$ python -q
>>> import numpy as np
>>> import numpy.linalg as la
>>> np.set_printoptions(suppress=True, linewidth=120)
>>> feats = np.load("case7.npy")
>>> feats
array([[0, 0, 0, 1, 0],
       [1, 0, 0, 0, 0],
       [0, 1, 0, 0, 0],
       [0, 0, 0, 0, 1],
       [0, 0, 1, 0, 0]])
>>> vec = np.array([3, 3, 2, 8, 3])
>>> y = feats @ vec
>>> beta, lr = np.zeros(5), 1 / la.norm(feats, 2) ** 2
>>> for i in range(5):
...     beta -= lr * feats.T @ (feats @ beta - y)
...     if i % 1 == 0: print(i, round(la.norm(feats @ beta - y), 1))
... 
0 0.0
1 0.0
2 0.0
3 0.0
4 0.0
>>> np.round(la.cond(feats), 1)
np.float64(1.0)
>>> np.round(la.det(feats[::-1]), 1)
np.float64(1.0)
>>> np.round(la.eigvals(feats), 1)
array([-0.8+0.6j, -0.8-0.6j,  0.3+1.j ,  0.3-1.j ,  1. +0.j ])
>>> np.round(la.det(2 * feats), 1), np.round(la.det(feats), 1)
(np.float64(32.0), np.float64(1.0))
>>> np.einsum("ii->", feats)
np.int64(0)
>>> np.round(np.poly(feats), 1) + 0
array([ 1.,  0.,  0.,  0.,  0., -1.])
>>> cov = feats.T @ feats
>>> np.diag(cov)
array([1, 1, 1, 1, 1])
>>> np.trace(cov), (feats ** 2).sum()
(np.int64(5), np.int64(5))
>>> np.round(la.eigvalsh(cov)[::-1], 1)
array([1., 1., 1., 1., 1.])
>>> (feats @ feats.T).shape
(5, 5)
>>> proj = np.triu(np.array([[-1, -3, 0, -2, 0],
...     [1, -3, 3, 3, -1],
...     [0, 2, 1, 2, 2],
...     [-3, 1, -1, -2, -2],
...     [0, 2, 0, -3, 3]]), 1) + np.eye(5)
>>> A2 = proj @ feats @ la.inv(proj)
>>> A2
array([[  -3.,   -9.,   27.,  -32., -129.],
       [   1.,    6.,  -19.,   22.,   91.],
       [   0.,    1.,   -1.,   -1.,    3.],
       [   0.,    0.,   -2.,    4.,   13.],
       [   0.,    0.,    1.,   -2.,   -6.]])
>>> Q = feats.astype(float).copy()
>>> for j in range(5):
...     Q[:, j] -= Q[:, :j] @ (Q[:, :j].T @ Q[:, j])
...     Q[:, j] /= la.norm(Q[:, j])
... 
>>> Q.T @ Q
array([[1., 0., 0., 0., 0.],
       [0., 1., 0., 0., 0.],
       [0., 0., 1., 0., 0.],
       [0., 0., 0., 1., 0.],
       [0., 0., 0., 0., 1.]])
>>> Q
array([[0., 0., 0., 1., 0.],
       [1., 0., 0., 0., 0.],
       [0., 1., 0., 0., 0.],
       [0., 0., 0., 0., 1.],
       [0., 0., 1., 0., 0.]])
>>> mat = np.loadtxt("out3.csv", delimiter=",")
>>> mat
array([[-1.,  0.,  0.,  0.,  0.],
       [ 0.,  0.,  1.,  0.,  0.],
       [ 0.,  0.,  0., -3.,  0.],
       [ 0.,  0.,  0.,  0.,  1.],
       [ 0.,  2.,  0.,  0.,  0.]])
>>> # 2 blocks once reordered
>>> (mat != 0).astype(int)
array([[1, 0, 0, 0, 0],
       [0, 0, 1, 0, 0],
       [0, 0, 0, 1, 0],
       [0, 0, 0, 0, 1],
       [0, 1, 0, 0, 0]])
>>> rng = np.random.default_rng(5353)
>>> A2 = feats + rng.integers(-2, 3, (5, 1)) @ rng.integers(-2, 3, (1, 5))
>>> A2
array([[ 0,  0,  0,  1,  0],
       [ 0,  1, -1, -1,  1],
       [-2,  3, -2, -2,  2],
       [ 0,  0,  0,  0,  1],
       [-2,  2, -1, -2,  2]])
>>> la.matrix_rank(A2 - feats, tol=1e-8)
np.int64(1)
>>> np.round(la.svd(A2 - feats, compute_uv=False), 1) + 0
array([6.7, 0. , 0. , 0. , 0. ])
>>> A2 - feats
array([[ 0,  0,  0,  0,  0],
       [-1,  1, -1, -1,  1],
       [-2,  2, -2, -2,  2],
       [ 0,  0,  0,  0,  0],
       [-2,  2, -2, -2,  2]])
>>> Q, _ = la.qr(np.array([[-0.5, 0.4, -0.9],
...     [-1.4, -0.9, -1.2],
...     [0.1, 0.6, -0.6],
...     [1.0, 0.0, -0.4]]))
>>> F = Q @ Q.T
>>> F.round(1) + 0
array([[ 0.6,  0.1,  0.5, -0.1],
       [ 0.1,  1. , -0.1,  0. ],
       [ 0.5, -0.1,  0.5,  0.1],
       [-0.1,  0. ,  0.1,  1. ]])
>>> ev, V = la.eigh(F)
>>> np.round(la.eigvalsh(F + 5 * np.eye(4)), 1)
array([5., 6., 6., 6.])
>>> np.round(la.svd(F, compute_uv=False), 1) + 0
array([1., 1., 1., 0.])
>>> np.round(V @ np.diag(ev) @ V.T, 1) + 0
array([[ 0.6,  0.1,  0.5, -0.1],
       [ 0.1,  1. , -0.1,  0. ],
       [ 0.5, -0.1,  0.5,  0.1],
       [-0.1,  0. ,  0.1,  1. ]])
>>> np.round(V.T @ V, 1) + 0
array([[1., 0., 0., 0.],
       [0., 1., 0., 0.],
       [0., 0., 1., 0.],
       [0., 0., 0., 1.]])
>>> ev.round(1) + 0
array([0., 1., 1., 1.])
>>> A2 = F + rng.integers(-2, 3, (4, 3)) @ rng.integers(-2, 3, (3, 4))
>>> A2.round(1) + 0
array([[-4.4,  3.1, -5.5,  1.9],
       [ 1.1,  0. ,  5.9, -4. ],
       [-0.5,  0.9,  2.5, -1.9],
       [-3.1, -2. ,  2.1, -2. ]])
>>> np.abs(A2 - F).sum(axis=1)
array([16., 12.,  6., 10.])
>>> A2 - F
array([[-5.,  3., -6.,  2.],
       [ 1., -1.,  6., -4.],
       [-1.,  1.,  2., -2.],
       [-3., -2.,  2., -3.]])
>>> la.matrix_rank(A2 - F, tol=1e-8)
np.int64(3)
>>> s = 3 * 0.9 ** np.arange(4)
>>> Q, _ = la.qr(np.array([[-0.3, -0.5, 1.2, 1.5],
...     [-0.6, 0.9, -1.1, 1.2],
...     [-1.6, -0.1, -0.9, -0.3],
...     [0.7, 1.5, -0.5, 0.1]]))
>>> J = rng.normal(size=(24, 4)) * s @ Q
>>> J.round(1) + 0
array([[ 2.1,  3.5,  2.8, -3.9],
       [ 1.3, -0.9, -0.5, -0.7],
       [-3. ,  3.1, -0.3,  0. ],
       [-2.6, -1.5,  3.5, -0.5],
       [ 0.9, -0.7, -1.5, -0.4],
       [-0.6, -2.9,  2.9,  1.8],
       [ 2.7,  1.2, -4.8, -1.8],
       [ 1.1,  0.5,  1.4,  5.9],
       [-2. , -2.4,  1.2,  3.9],
       [ 1.4, -1.8,  2. ,  0.7],
       [-3.3,  1.8, -2. ,  0.2],
       [ 3.5,  2.8, -1.5, -0.1],
       [-0.3, -2.8, -0.2, -1.1],
       [ 2.6, -4.4,  0.1,  0.2],
       [ 5.1, -5.2,  0.3,  0.2],
       [-3.1, -0.6, -1. , -2. ],
       [-0.7, -0.5, -2.8,  2.5],
       [ 0.1, -4.1, -3. ,  2.8],
       [-2.6,  5.8, -1. ,  0.5],
       [-1.8, -0.7, -1.6, -3.3],
       [-1. , -4.8, -5.6, -1.5],
       [-0.3,  0.8,  0.4, -0.9],
       [-0.3,  2.7,  0.7,  1.7],
       [-0.2, -0.8,  0. , -0.6]])
>>> proj = J @ la.solve(J.T @ J, J.T)
>>> np.allclose(proj @ proj, proj)
True
>>> np.round(la.eigvalsh(proj), 1) + 0
array([0., 0., 0., 0., 0., 0., 0., 0., 0., 0., 0., 0., 0., 0., 0., 0., 0., 0., 0., 0., 1., 1., 1., 1.])
>>> np.round(np.diag(proj), 1) + 0
array([0.3, 0. , 0.1, 0.2, 0. , 0.1, 0.3, 0.4, 0.2, 0.1, 0.1, 0.2, 0.1, 0.1, 0.3, 0.1, 0.1, 0.2, 0.2, 0.2, 0.4, 0. ,
       0.1, 0. ])
>>> np.round(proj @ J[:, 2], 1) + 0
array([ 2.8, -0.5, -0.3,  3.5, -1.5,  2.9, -4.8,  1.4,  1.2,  2. , -2. , -1.5, -0.2,  0.1,  0.3, -1. , -2.8, -3. ,
       -1. , -1.6, -5.6,  0.4,  0.7,  0. ])
>>> np.trace(proj)
np.float64(4.0)
>>> A2 = np.array([[8, 5], [2, 9]])
>>> arr = np.block([[np.zeros((2, 2)), A2], [A2.T, np.zeros((2, 2))]])
>>> arr
array([[0., 0., 8., 5.],
       [0., 0., 2., 9.],
       [8., 2., 0., 0.],
       [5., 9., 0., 0.]])
>>> idx = rng.permutation(4)
>>> idx
array([1, 0, 2, 3])
>>> A2 = arr[idx][:, idx]
>>> np.diag(A2)
array([0., 0., 0., 0.])
>>> A2
array([[0., 0., 2., 9.],
       [0., 0., 8., 5.],
       [2., 8., 0., 0.],
       [9., 5., 0., 0.]])
>>> round(la.det(A2), 1), round(float(la.det(arr[idx])), 1)
(np.float64(3844.0), -3844.0)
>>> X = np.load("w.npy")
>>> X
array([[4, 2, 0, 0, 0, 0],
       [4, 2, 0, 0, 0, 0],
       [4, 0, 2, 0, 0, 0],
       [2, 1, 0, 6, 3, 0],
       [2, 1, 0, 6, 3, 0],
       [2, 0, 1, 6, 0, 3]])
>>> # null space of dimension 2
>>> np.abs(np.diag(la.qr(X)[1])) > 1e-9
array([ True,  True, False,  True,  True, False])
>>> la.lstsq(X[:-1].T, X[-1])[2]
np.int32(3)
>>> np.round(X @ la.pinv(X) @ X, 1) + 0
array([[4., 2., 0., 0., 0., 0.],
       [4., 2., 0., 0., 0., 0.],
       [4., 0., 2., 0., 0., 0.],
       [2., 1., 0., 6., 3., 0.],
       [2., 1., 0., 6., 3., 0.],
       [2., 0., 1., 6., 0., 3.]])
>>> np.allclose(X[:-1].T @ la.lstsq(X[:-1].T, X[-1])[0], X[-1])
False
>>> la.cond(X) > 100
np.True_
>>> la.matrix_rank(X, rtol=0.1)
np.int64(4)
>>> np.argsort(-la.norm(X, axis=0).round(6), kind="stable")[:3]
array([3, 0, 4])
>>> [round(float(x), 1) for x in la.svd(X, compute_uv=False)[:3]]
[12.0, 6.8, 3.7]
>>> round(la.norm(X, 2) / la.norm(X), 1)
np.float64(0.8)
